$ python -q
>>> import numpy as np
>>> np.set_printoptions(precision=3, suppress=True, linewidth=140)
>>> out = np.array([[1, 1, 2, 2, -3, -2], [1, -3, 2, 1, 1, -1], [0, 0, -3, 3, 2, 3]])
>>> arr = np.block([[np.zeros((3, 3)), out], [out.T, np.zeros((6, 6))]])
>>> arr
array([[ 0.,  0.,  0.,  1.,  1.,  2.,  2., -3., -2.],
       [ 0.,  0.,  0.,  1., -3.,  2.,  1.,  1., -1.],
       [ 0.,  0.,  0.,  0.,  0., -3.,  3.,  2.,  3.],
       [ 1.,  1.,  0.,  0.,  0.,  0.,  0.,  0.,  0.],
       [ 1., -3.,  0.,  0.,  0.,  0.,  0.,  0.,  0.],
       [ 2.,  2., -3.,  0.,  0.,  0.,  0.,  0.,  0.],
       [ 2.,  1.,  3.,  0.,  0.,  0.,  0.,  0.,  0.],
       [-3.,  1.,  2.,  0.,  0.,  0.,  0.,  0.,  0.],
       [-2., -1.,  3.,  0.,  0.,  0.,  0.,  0.,  0.]])
>>> evals, vecs = np.linalg.eigh(arr)
>>> print(np.round(np.linalg.eigvalsh(arr @ arr), 3) + 0)
[ 0.     0.     0.    14.345 14.345 15.951 15.951 40.703 40.703]
>>> np.round(vecs.T @ arr @ vecs, 3) + 0
array([[-6.38 ,  0.   ,  0.   ,  0.   ,  0.   ,  0.   ,  0.   ,  0.   ,  0.   ],
       [ 0.   , -3.994,  0.   ,  0.   ,  0.   ,  0.   ,  0.   ,  0.   ,  0.   ],
       [ 0.   ,  0.   , -3.788,  0.   ,  0.   ,  0.   ,  0.   ,  0.   ,  0.   ],
       [ 0.   ,  0.   ,  0.   ,  0.   ,  0.   ,  0.   ,  0.   ,  0.   ,  0.   ],
       [ 0.   ,  0.   ,  0.   ,  0.   ,  0.   ,  0.   ,  0.   ,  0.   ,  0.   ],
       [ 0.   ,  0.   ,  0.   ,  0.   ,  0.   ,  0.   ,  0.   ,  0.   ,  0.   ],
       [ 0.   ,  0.   ,  0.   ,  0.   ,  0.   ,  0.   ,  3.788,  0.   ,  0.   ],
       [ 0.   ,  0.   ,  0.   ,  0.   ,  0.   ,  0.   ,  0.   ,  3.994,  0.   ],
       [ 0.   ,  0.   ,  0.   ,  0.   ,  0.   ,  0.   ,  0.   ,  0.   ,  6.38 ]])
>>> U, s, Vh = np.linalg.svd(arr)
>>> vecs = Vh[:(s > 1e-8).sum()]
>>> rng = np.random.default_rng(272)
>>> x0 = arr[8] + -2 * arr[3] + rng.integers(2) * np.eye(9)[0]
>>> x0
array([-4., -3.,  3.,  0.,  0.,  0.,  0.,  0.,  0.])
>>> np.linalg.matrix_rank(np.vstack([arr, x0]))
np.int64(6)
